>>> import numpy as np
>>> np.set_printoptions(precision=2, suppress=True, linewidth=120, sign=" ")
>>> data = np.load("run18.npy")
>>> data
array([[ 0.19,  0.92,  1.39],
       [-0.24,  0.91,  0.66],
       [-0.24, -0.43, -0.17],
       [-0.21,  0.68, -0.33],
       [ 0.16,  1.07,  3.32],
       [ 0.48,  1.39,  1.94],
       [ 0.16, -1.82, -3.76],
       [ 0.32,  1.2 ,  1.24],
       [-0.07, -0.37, -1.01],
       [-0.06,  1.24,  2.69],
       [ 0.01, -0.83, -0.97],
       [ 0.65, -0.26, -0.13],
       [-0.17,  1.7 ,  3.88],
       [-0.61,  0.92,  1.32],
       [-0.13,  2.04,  3.65],
       [ 0.08,  0.3 ,  0.37]])
>>> P = data @ np.linalg.solve(data.T @ data, data.T)
>>> np.diag(P)
array([ 0.08,  0.17,  0.1 ,  0.31,  0.31,  0.32,  0.21,  0.25,  0.02,  0.11,  0.06,  0.3 ,  0.25,  0.29,  0.21,  0.01])
>>> np.linalg.matrix_rank(np.eye(16) - P)
np.int64(13)
>>> P @ data[:, 0]
array([ 0.19, -0.24, -0.24, -0.21,  0.16,  0.48,  0.16,  0.32, -0.07, -0.06,  0.01,  0.65, -0.17, -0.61, -0.13,  0.08])
>>> J = np.loadtxt("arr.csv", delimiter=",")
>>> J
array([[-2.17, -5.98, -3.41],
       [-1.66,  0.07,  2.05],
       [-3.04, -9.  , -5.3 ],
       [-2.69, -5.99, -2.44],
       [-1.59, -1.66,  0.6 ],
       [-1.8 , -1.45,  0.57],
       [-1.97, -5.94, -3.75],
       [ 2.82,  7.47,  3.99],
       [-1.47,  1.45,  3.36],
       [ 1.7 , -0.1 , -1.92],
       [-1.1 , -3.05, -1.99],
       [-1.46,  0.03,  1.9 ],
       [-2.82, -6.1 , -2.43],
       [-0.72,  0.05,  1.17],
       [ 0.28,  3.08,  2.77],
       [ 1.95,  4.45,  2.26],
       [-0.19, -3.25, -2.53],
       [ 2.07,  7.39,  4.85],
       [-0.08, -1.59, -1.28],
       [-0.8 ,  1.41,  2.38]])
>>> def softmax(z):
...     e = np.exp(z - z.max(axis=-1, keepdims=True))
...     return e / e.sum(axis=-1, keepdims=True)
... 
>>> softmax(J).sum(axis=1)
array([ 1.,  1.,  1.,  1.,  1.,  1.,  1.,  1.,  1.,  1.,  1.,  1.,  1.,  1.,  1.,  1.,  1.,  1.,  1.,  1.])
>>> S = J @ J.T / np.sqrt(3)
>>> softmax(S)[8] @ J
array([ 2.11,  7.34,  4.75])
>>> softmax(S).round(6).argmax(axis=1)
array([  2,   8,   2,   2,   2,   2,   2,  17,  17,   9,   2,   8,   2,   8,  17,  17,   2,  17,   2,  17])
>>> idx = J[:, 2] > np.median(J[:, 2])
>>> f = J[idx].mean(axis=0) - J[~idx].mean(axis=0)
>>> np.argsort(-np.abs(f).round(6), kind="stable")
array([ 1,  2,  0])
>>> ((J - J.mean(axis=0)) @ f > 0).astype(int)
array([ 0,  1,  0,  0,  0,  0,  0,  1,  1,  0,  0,  1,  0,  1,  1,  1,  0,  1,  0,  1])
>>> np.linalg.norm(J, axis=1).argmax()
np.int64(2)
>>> np.round(np.linalg.norm(J[13], 1), 2), np.round(np.linalg.norm(J[13], np.inf), 2)
(np.float64(1.94), np.float64(1.17))
>>> np.round(np.linalg.norm(J, "nuc"), 2)
np.float64(31.4)
>>> round(np.linalg.norm(J[13] - J[19]), 2)
np.float64(1.82)
>>> round(float(J[13] @ J[19]), 2)
3.43
>>> round(float(np.linalg.norm(J, 1)), 2), round(float(np.linalg.norm(J, np.inf)), 2)
(69.51, 17.34)
>>> rng = np.random.default_rng(2941)
>>> Y = J + rng.integers(-2, 3, (20, 2)) @ rng.integers(-2, 3, (2, 3))
>>> Y
array([[ -2.17,  -5.98,  -3.41],
       [ -1.66,   2.07,   4.05],
       [ -7.04, -11.  ,  -1.3 ],
       [ -2.69,  -5.99,  -2.44],
       [  2.41,  -1.66,  -5.4 ],
       [ -5.8 ,  -1.45,   6.57],
       [ -1.97,  -5.94,  -3.75],
       [ -1.18,   5.47,   7.99],
       [ -1.47,   5.45,   7.36],
       [  5.7 ,   7.9 ,   0.08],
       [ -5.1 ,  -9.05,  -1.99],
       [  2.54,   6.03,   1.9 ],
       [ -6.82,  -8.1 ,   1.57],
       [  3.28,   6.05,   1.17],
       [  0.28,  -0.92,  -1.23],
       [ -2.05,  -3.55,   0.26],
       [  3.81,  -3.25,  -8.53],
       [  6.07,   7.39,  -1.15],
       [ -4.08,  -1.59,   4.72],
       [  1.2 ,  -0.59,  -2.62]])
>>> Y - J
array([[ 0.,  0.,  0.],
       [ 0.,  2.,  2.],
       [-4., -2.,  4.],
       [ 0.,  0.,  0.],
       [ 4.,  0., -6.],
       [-4.,  0.,  6.],
       [ 0.,  0.,  0.],
       [-4., -2.,  4.],
       [ 0.,  4.,  4.],
       [ 4.,  8.,  2.],
       [-4., -6.,  0.],
       [ 4.,  6.,  0.],
       [-4., -2.,  4.],
       [ 4.,  6.,  0.],
       [ 0., -4., -4.],
       [-4., -8., -2.],
       [ 4.,  0., -6.],
       [ 4.,  0., -6.],
       [-4.,  0.,  6.],
       [ 2., -2., -5.]])
>>> np.linalg.matrix_rank(Y - J, tol=1e-8)
np.int64(2)
>>> np.abs(Y - J).sum(axis=1)
array([  0.,   4.,  10.,   0.,  10.,  10.,   0.,  10.,   8.,  14.,  10.,  10.,  10.,  10.,   8.,  14.,  10.,  10.,
        10.,   9.])
